In [1]: import numpy as np

In [2]: np.set_printoptions(suppress=True, linewidth=140)

In [3]: rd = lambda a: np.round(a, 3) + 0

In [4]: feats = np.loadtxt("a.csv", delimiter=",")

In [5]: feats
Out[5]: 
array([[ 4.99 ,  1.637,  0.745,  1.71 ,  0.938,  1.226,  1.242,  0.266, -3.361,  0.938,  0.081],
       [-0.86 , -5.174,  3.555, -4.372,  4.795, -1.519,  0.854,  2.133, -1.113, -3.28 , -2.862],
       [-3.148, -2.264, -2.696, -0.834,  1.045, -3.626, -1.617, -0.523, -1.456,  4.601, -5.532],
       [-3.159,  1.134,  3.303,  1.634, -1.291,  3.582,  1.032,  3.206,  2.881,  1.538, -4.799],
       [-1.595, -0.304, -5.955,  2.569, -5.337,  1.105, -5.92 , -6.054, -5.749,  2.332, -3.635],
       [ 1.526,  0.699,  1.589, -0.378, -0.016,  0.331, -4.51 ,  6.25 , -2.762, -2.858,  3.283],
       [ 0.664, -1.582,  2.778, -3.439,  0.132,  1.974,  0.604, -1.56 ,  2.247, -2.269,  4.256],
       [ 1.773,  4.651, -0.445,  6.075, -0.072, -5.092,  8.896, -0.289,  3.926,  2.702, -3.727],
       [-5.676, -9.861, -2.631,  1.393, -0.925, -3.8  , -5.583, -4.76 , -4.853,  0.098, -7.133],
       [-0.963, -1.186, -1.391, -4.769, -2.671, -7.057,  4.229, -3.388, -4.79 ,  2.483,  3.47 ],
       [-0.179, -1.831, -1.146,  2.266,  5.614,  1.184,  4.403,  4.317,  0.833, -4.235, -3.015],
       [-6.119, -0.352, -4.645, -0.485, -2.221,  0.965,  1.225, -4.491, -0.481, -1.336, -1.517],
       [-0.299, -4.91 ,  4.446, -0.243,  0.202,  0.225,  3.726,  2.219,  6.189, -1.46 , -4.07 ],
       [ 3.802,  3.84 , -2.82 ,  6.047, -4.432, -3.292,  0.514,  3.746,  4.176, -2.741,  0.111],
       [-0.919, -1.396,  5.177, -3.726,  3.107, -0.446,  0.379,  3.689,  1.178,  2.547, -1.185],
       [ 0.874,  1.954, -0.552, -2.375,  1.378, -6.446, -2.433,  5.493,  2.738, -3.638, -0.59 ],
       [ 1.924, -4.21 , -6.596, -2.235,  1.325,  0.731,  5.397, -3.29 , -0.499, -2.92 , -2.988],
       [-4.026, -4.887,  4.806, -4.928,  0.006, -2.064, -4.419,  9.476, -3.906, -1.395,  0.983],
       [-2.315, -4.372,  7.342, -4.477, -0.01 , 11.794, -2.543,  3.902, -7.126,  2.798, -7.506],
       [ 4.239,  0.63 , -1.211,  0.395,  2.035, -2.31 ,  0.318,  4.597,  1.836,  0.269,  1.065],
       [ 1.329,  8.144, -1.527,  5.598,  1.708, -4.735,  3.939, -1.548,  0.729,  4.484, -2.556],
       [ 0.445, -2.25 ,  0.474,  0.959, -4.12 ,  5.676, -0.921, -6.9  , -2.301,  0.095,  7.255],
       [ 0.231, -4.177, -5.904,  1.165, -2.028, -6.261, -1.138, -2.689, -6.526, -0.193, -0.016],
       [ 1.278,  1.818,  3.662, -1.508,  1.469, -5.819,  0.686, -0.263,  0.507,  2.881, -5.592],
       [ 0.1  , -3.245,  2.317, -6.464,  3.181, -6.68 ,  0.774,  4.231,  1.686, -6.586,  2.293],
       [ 2.851,  5.827,  0.899,  4.582, -3.547,  4.852,  0.385,  2.28 ,  0.392,  2.226, -0.256],
       [ 1.943,  0.289,  0.927,  1.583, -0.264, -0.387, -4.435, -1.048, -2.336, -3.476,  6.538],
       [-2.36 ,  4.696, -2.665,  6.253, -1.66 ,  0.234, -1.499, -4.573,  1.312,  4.861, -0.577],
       [-3.933, -0.681,  0.972, -3.656,  2.459, -0.215, -4.604, -2.664, -2.397, -0.721,  2.217],
       [ 0.562,  3.098,  2.517, -1.547, -2.103, -0.143, -1.082,  0.705, -5.107,  2.903,  3.7  ],
       [-3.63 , -4.77 ,  0.939, -0.934, -3.338,  1.511,  0.864, -2.702,  5.86 ,  1.404,  0.02 ],
       [-2.261, -0.282,  1.434,  2.44 ,  1.08 ,  4.272,  0.013, -2.197,  6.633, -0.913,  8.715]])

In [6]: A2 = np.c_[feats[:, :4] @ np.array([[2, 2, 0, 0], [1, 2, 2, 1], [1, 1, 2, 0], [1, 0, 1, 2]]), np.array([2, -1, -3, -2, -2, 1, 3, 2, 3, 1, 0, 3, -2, -1, 3, -2, 2, 2, -1, 0, -1, -3, -1, 0, 3, 2, -2, -3, -2, 3, -1, -3])]

In [7]: print(rd(A2))
[[ 14.072  13.999   6.474   5.057   2.   ]
 [ -7.711  -8.513  -7.61  -13.918  -1.   ]
 [-12.09  -13.52  -10.754  -3.932  -3.   ]
 [ -0.247  -0.747  10.508   4.402  -2.   ]
 [ -6.88   -9.753  -9.949   4.834  -2.   ]
 [  4.962   6.039   4.198  -0.057   1.   ]
 [ -0.915   0.942  -1.047  -8.46    3.   ]
 [ 13.827  12.403  14.487  16.801   2.   ]
 [-22.451 -33.705 -23.591  -7.075   3.   ]
 [ -9.272  -5.689  -9.923 -10.724   1.   ]
 [ -1.069  -5.166  -3.688   2.701   0.   ]
 [-17.72  -17.587 -10.479  -1.322   3.   ]
 [ -1.305  -5.972  -1.171  -5.396  -2.   ]
 [ 14.671  12.464   8.087  15.934  -1.   ]
 [ -1.783   0.547   3.836  -8.848   3.   ]
 [  0.775   5.104   0.429  -2.796  -2.   ]
 [ -9.193 -11.168 -23.847  -8.68    2.   ]
 [-13.061 -13.02   -5.09  -14.743   2.   ]
 [ -6.137  -6.032   1.463 -13.326  -1.   ]
 [  8.292   8.527  -0.767   1.42    0.   ]
 [ 14.873  17.419  18.832  19.34   -1.   ]
 [  0.073  -3.136  -2.593  -0.332  -3.   ]
 [ -8.454 -13.796 -18.997  -1.847  -1.   ]
 [  6.528   9.854   9.452  -1.198   0.   ]
 [ -7.192  -3.973  -8.32  -16.173   3.   ]
 [ 17.01   18.255  18.034  14.991   2.   ]
 [  6.685   5.391   4.015   3.455  -2.   ]
 [  3.564   2.007  10.315  17.202  -3.   ]
 [-11.231  -8.256  -3.074  -7.993  -2.   ]
 [  5.192   9.837   9.683   0.004   3.   ]
 [-12.025 -15.861  -8.596  -6.638  -1.   ]
 [ -0.93   -3.652   4.744   4.598  -3.   ]]

In [8]: np.linalg.matrix_rank(A2)
Out[8]: np.int64(5)

In [9]: rd(np.linalg.norm(A2 - feats @ np.linalg.lstsq(feats, A2)[0], axis=0))
Out[9]: array([ 0.   ,  0.   ,  0.   ,  0.   , 10.085])

In [10]: rd(np.linalg.norm(np.linalg.qr(feats)[0].T @ A2, axis=0) ** 2 / ((A2 ** 2).sum(axis=0) + 1e-12))
Out[10]: array([1.   , 1.   , 1.   , 1.   , 0.284])

In [11]: np.linalg.matrix_rank(np.c_[feats, A2])
Out[11]: np.int64(12)

In [12]: rd(np.linalg.lstsq(feats, A2[:, 0])[0])
Out[12]: array([2., 1., 1., 1., 0., 0., 0., 0., 0., 0., 0.])

In [13]: C = feats[[22, 13]].astype(float)

In [14]: for _ in range(3):
    ...:     lab = np.linalg.norm(feats[:, None] - C, axis=-1).argmin(axis=1)
    ...:     C = np.array([feats[lab == j].mean(axis=0) for j in range(2)])
    ...: 

In [15]: lab
Out[15]: array([1, 0, 0, 1, 0, 1, 1, 1, 0, 0, 1, 0, 1, 1, 1, 1, 0, 0, 0, 1, 1, 0, 0, 1, 0, 1, 0, 1, 0, 0, 1, 1])

In [16]: np.bincount(lab)
Out[16]: array([15, 17])

In [17]: D = np.linalg.norm(feats[:, None] - feats[None], axis=-1)

In [18]: np.linalg.matrix_rank(D ** 2)
Out[18]: np.int64(13)

In [19]: D[8].round(6).argsort(kind="stable")[:4]
Out[19]: array([ 8,  2, 22,  4])

In [20]: (D + 1e9 * np.eye(32)).round(6).argmin(axis=1)
Out[20]: array([19, 14, 23, 12, 22, 26, 28, 20,  2, 22,  1, 30,  3, 19,  1, 19, 11,  5,  3, 15,  7, 26,  9, 14, 15,  0,  5, 20,  6,  0, 12,  6])

In [21]: print(np.unravel_index(D.round(6).argmax(), D.shape))
(np.int64(7), np.int64(18))

In [22]: vec = np.array([1, -2, 2, 0, 1, 2, -2, 0, 1, 0, -1])

In [23]: rhs = feats @ vec

In [24]: print(rd(np.linalg.lstsq(feats, rhs)[0]))
[ 1. -2.  2.  0.  1.  2. -2.  0.  1.  0. -1.]

In [25]: rng = np.random.default_rng(43)

In [26]: rhs = rhs + 0.05 * rng.normal(size=32)

In [27]: rd(rhs)
Out[27]: 
array([  0.682,  18.43 ,  -2.938,  12.623,  -6.398,   6.976,  10.248, -28.804,  13.666, -34.815,   4.262, -16.416,  21.844, -17.515,
        16.007,  -7.457,  -8.397,  15.216,  50.139,  -1.911, -30.291,   5.375, -22.085,  -0.458,  -1.214,  -0.957,   2.226, -13.383,
         5.996,  -9.735,  11.612,   8.707])

In [28]: beta, *_ = np.linalg.lstsq(feats, rhs)

In [29]: rd(feats.T @ (rhs - feats @ beta))
Out[29]: array([0., 0., 0., 0., 0., 0., 0., 0., 0., 0., 0.])

In [30]: beta.round()
Out[30]: array([ 1., -2.,  2.,  0.,  1.,  2., -2.,  0.,  1., -0., -1.])

In [31]: J = np.array([[-6.0, 15.0, -10.0, 6.0],
    ...:     [-6.0, 15.0, -8.0, 6.0],
    ...:     [0.0, 0.0, 2.0, 0.0],
    ...:     [6.0, -15.0, 8.0, -6.0]])

In [32]: ang = np.radians(180)

In [33]: r_ = np.eye(4)

In [34]: r_[3, 3] = r_[0, 0] = np.cos(ang)

In [35]: r_[3, 0], r_[0, 3] = -np.sin(ang), np.sin(ang)

In [36]: rd(r_)
Out[36]: 
array([[-1.,  0.,  0.,  0.],
       [ 0.,  1.,  0.,  0.],
       [ 0.,  0.,  1.,  0.],
       [ 0.,  0.,  0., -1.]])

In [37]: A2 = J @ r_.T

In [38]: rd(A2)
Out[38]: 
array([[  6.,  15., -10.,  -6.],
       [  6.,  15.,  -8.,  -6.],
       [  0.,   0.,   2.,   0.],
       [ -6., -15.,   8.,   6.]])

In [39]: rd(np.linalg.det(r_)), np.trace(r_)
Out[39]: (np.float64(1.0), np.float64(0.0))

In [40]: np.abs(A2 - J).max(axis=0)
Out[40]: array([12.,  0.,  0., 12.])

In [41]: lab = rng.permutation(4)

In [42]: lab
Out[42]: array([1, 0, 3, 2])

In [43]: A2 = J[lab][:, lab]

In [44]: rd(np.sort(np.abs(np.linalg.eigvals(A2))))
Out[44]: array([0., 0., 2., 3.])

In [45]: A2
Out[45]: 
array([[ 15.,  -6.,   6.,  -8.],
       [ 15.,  -6.,   6., -10.],
       [-15.,   6.,  -6.,   8.],
       [  0.,   0.,   0.,   2.]])

In [46]: np.diag(A2)
Out[46]: array([15., -6., -6.,  2.])

In [47]: print(np.trace(A2))
5.0

In [48]: print(rd(np.linalg.det(A2)), rd(np.linalg.det(J[lab])))
0.0 0.0

In [49]: rd(np.linalg.matrix_power(A2, 4))
Out[49]: 
array([[ 405., -162.,  162., -292.],
       [ 405., -162.,  162., -308.],
       [-405.,  162., -162.,  292.],
       [   0.,    0.,    0.,   16.]])

In [50]: np.linalg.determinant(A2)
AttributeError: module 'numpy.linalg' has no attribute 'determinant'


In [51]: print(rd(np.sort(np.abs(np.linalg.eigvals(A2)))))
[0. 0. 2. 3.]

In [52]: U, s, Vt = np.linalg.svd(J)

In [53]: evecs = Vt[:(s > 1e-8).sum()]

In [54]: vec = J[3] + -3 * J[0] + rng.integers(2) * np.eye(4)[3]

In [55]: vec
Out[55]: array([ 24., -60.,  38., -23.])

In [56]: rd(evecs.T @ evecs)
Out[56]: 
array([[ 0.121, -0.303,  0.   , -0.121],
       [-0.303,  0.758,  0.   ,  0.303],
       [ 0.   ,  0.   ,  1.   ,  0.   ],
       [-0.121,  0.303,  0.   ,  0.121]])

In [57]: rd(np.diag(evecs.T @ evecs))
Out[57]: array([0.121, 0.758, 1.   , 0.121])

In [58]: rd(np.linalg.norm(vec - evecs.T @ evecs @ vec))
Out[58]: np.float64(0.937)

In [59]: np.linalg.matrix_rank(np.vstack([J, vec]))
Out[59]: np.int64(3)

In [60]: rk = np.linalg.matrix_rank(J)

In [61]: rk
Out[61]: np.int64(2)

In [62]: ns = np.linalg.svd(J)[2][rk:].T

In [63]: [int(np.linalg.matrix_rank(J[:, :j + 1])) for j in range(4)]
Out[63]: [1, 1, 2, 2]

In [64]: print(np.allclose(J @ ns, 0))
True

In [65]: [int(np.linalg.matrix_rank(np.delete(J, i, axis=0))) for i in range(4)]
Out[65]: [2, 2, 2, 2]

In [66]: [int(np.linalg.matrix_rank(J[:i])) for i in range(1, len(J) + 1)]
Out[66]: [1, 2, 2, 2]

In [67]: print(rd(ns @ ns.T))
[[ 0.879  0.303  0.     0.121]
 [ 0.303  0.242  0.    -0.303]
 [ 0.     0.     0.     0.   ]
 [ 0.121 -0.303  0.     0.879]]

In [68]: rd(J @ ns)
Out[68]: 
array([[0., 0.],
       [0., 0.],
       [0., 0.],
       [0., 0.]])

In [69]: m1 = np.loadtxt("dump.csv", delimiter=",")

In [70]: m1
Out[70]: 
array([[ 0.882,  3.457, -1.779, -3.488],
       [-0.535, -1.509,  0.199,  1.054],
       [ 2.237,  3.447,  1.538, -0.772],
       [-2.887, -4.218, -2.495,  0.528],
       [ 1.613,  1.322,  3.174,  1.654],
       [ 1.116,  1.085,  2.026,  0.922],
       [ 0.853,  0.995,  0.871,  0.134],
       [ 0.274,  1.39 , -1.547, -1.893],
       [-2.459, -3.415, -2.824,  0.047],
       [-0.841, -2.206,  0.38 ,  1.574],
       [-0.222, -1.356,  1.489,  1.873],
       [ 0.49 ,  2.098, -1.625, -2.429],
       [ 1.762,  1.313,  3.255,  1.698],
       [-3.05 , -3.757, -3.893, -0.789],
       [ 1.014,  2.89 , -0.536, -2.009],
       [-2.959, -3.702, -3.907, -0.639],
       [ 0.211,  2.64 , -2.763, -3.675],
       [-2.121, -4.484, -0.306,  2.567],
       [ 1.897,  3.864,  0.399, -2.   ],
       [-1.942, -1.957, -3.14 , -1.118],
       [ 0.74 ,  1.705, -0.373, -1.212],
       [-2.218, -2.812, -2.857, -0.413],
       [ 0.948,  3.521, -1.849, -3.421],
       [ 2.531,  3.453,  2.807, -0.025],
       [ 2.827,  4.332,  2.577, -0.501],
       [-1.224, -2.94 ,  0.68 ,  2.125],
       [-0.307, -0.113, -1.211, -0.791],
       [-0.102,  0.555, -1.181, -1.396],
       [ 0.379, -1.124,  2.502,  2.467],
       [ 0.139, -0.588,  1.326,  1.259],
       [-1.34 , -3.719,  0.825,  2.671],
       [ 1.035,  0.304,  2.231,  1.353],
       [-1.565, -1.913, -1.885, -0.338]])

In [71]: Xc = (m1 - m1.mean(axis=0)) / m1.std(axis=0)

In [72]: rd(Xc.std(axis=0))
Out[72]: array([1., 1., 1., 1.])

In [73]: beta = np.linalg.lstsq(np.delete(Xc, 2, axis=1), Xc[:, 2])[0]

In [74]: rd(beta)
Out[74]: array([0.287, 0.661, 0.986])
